In [1]: import numpy as np

In [2]: np.set_printoptions(suppress=True, linewidth=140)

In [3]: W0 = np.load("case8.npy")

In [4]: W0
Out[4]: 
array([[ 1.74,  0.27,  1.86,  0.74],
       [ 0.27,  1.57, -1.15, -0.01],
       [ 1.86, -1.15, -0.21, -0.66],
       [ 0.74, -0.01, -0.66,  0.9 ]])

In [5]: # symmetric

In [6]: np.kron(np.eye(2, dtype=int), W0)
Out[6]: 
array([[ 1.74,  0.27,  1.86,  0.74,  0.  ,  0.  ,  0.  ,  0.  ],
       [ 0.27,  1.57, -1.15, -0.01,  0.  ,  0.  , -0.  , -0.  ],
       [ 1.86, -1.15, -0.21, -0.66,  0.  , -0.  , -0.  , -0.  ],
       [ 0.74, -0.01, -0.66,  0.9 ,  0.  , -0.  , -0.  ,  0.  ],
       [ 0.  ,  0.  ,  0.  ,  0.  ,  1.74,  0.27,  1.86,  0.74],
       [ 0.  ,  0.  , -0.  , -0.  ,  0.27,  1.57, -1.15, -0.01],
       [ 0.  , -0.  , -0.  , -0.  ,  1.86, -1.15, -0.21, -0.66],
       [ 0.  , -0.  , -0.  ,  0.  ,  0.74, -0.01, -0.66,  0.9 ]])

In [7]: np.round(np.linalg.det(W0[::-1]), 2)
Out[7]: np.float64(-11.97)

In [8]: round(np.linalg.det(W0.T), 2)
Out[8]: np.float64(-11.97)

In [9]: np.round(np.linalg.eigvals(W0), 2)
Out[9]: array([-2.  ,  3.01,  2.  ,  1.  ])

In [10]: mat = np.array([[1.0, 0.0], [0.0, 1.0]])

In [11]: np.round(np.linalg.matrix_power(mat, 100), 2)
Out[11]: 
array([[1., 0.],
       [0., 1.]])

In [12]: np.round(np.sort(np.abs(np.linalg.eigvals(mat)))[::-1], 2)
Out[12]: array([1., 1.])

In [13]: pr = np.eye(2)[0]

In [14]: for _ in range(5):
    ...:     pr = pr @ mat
    ...:     print(pr.round(2))
    ...: 
[1. 0.]
[1. 0.]
[1. 0.]
[1. 0.]
[1. 0.]

In [15]: U, sig = np.linalg.svd(mat)
ValueError: too many values to unpack (expected 2)


In [16]: U, sig, vt = np.linalg.svd(mat, full_matrices=False)

In [17]: np.allclose(U * sig @ vt, mat)
Out[17]: True

In [18]: U.T @ mat @ vt.T
Out[18]: 
array([[1., 0.],
       [0., 1.]])

In [19]: sig / sig[0]
Out[19]: array([1., 1.])

In [20]: np.cumsum(sig ** 2) / np.sum(sig ** 2)
Out[20]: array([0.5, 1. ])

In [21]: round(float(np.sqrt((sig ** 2).sum())), 2), np.round(np.linalg.norm(mat), 2)
Out[21]: (1.41, np.float64(1.41))

In [22]: print(U.T @ U)
[[1. 0.]
 [0. 1.]]

In [23]: print(sig)
[1. 1.]

In [24]: print((sig > 1e-8).sum())
2

In [25]: F = np.loadtxt("layer6.csv", delimiter=",")

In [26]: F.round(2)
Out[26]: 
array([[-0.24, -0.34,  0.42,  0.78,  0.23],
       [ 0.29, -0.63,  0.52, -0.36, -0.36],
       [ 0.1 , -0.62, -0.74,  0.2 , -0.13],
       [-0.91, -0.12, -0.02, -0.23, -0.32],
       [-0.14, -0.31, -0.02, -0.42,  0.84]])

In [27]: # keeps lengths

In [28]: rng = np.random.default_rng(31999)

In [29]: idx = rng.permutation(5)

In [30]: print(idx)
[2 0 1 4 3]

In [31]: other = F[idx][:, idx]

In [32]: np.allclose(other, F)
Out[32]: False

In [33]: round(float(np.trace(other)), 2)
Out[33]: -1.0

In [34]: vec = np.array([0, 0, -2, -2, -1])

In [35]: y = F @ vec

In [36]: print(y.round(2))
[-2.62  0.02  1.22  0.82  0.04]

In [37]: np.round(np.linalg.solve(F, F[:, 2]), 2) + 0
Out[37]: array([0., 0., 1., 0., 0.])

In [38]: print(np.round(np.linalg.solve(F, y), 2) + 0)
[ 0.  0. -2. -2. -1.]

In [39]: np.round(np.linalg.solve(F, y + F[:, 1]), 2) + 0
Out[39]: array([ 0.,  1., -2., -2., -1.])

In [40]: np.round(np.linalg.solve(F.T, F[1]), 2) + 0
Out[40]: array([0., 1., 0., 0., 0.])
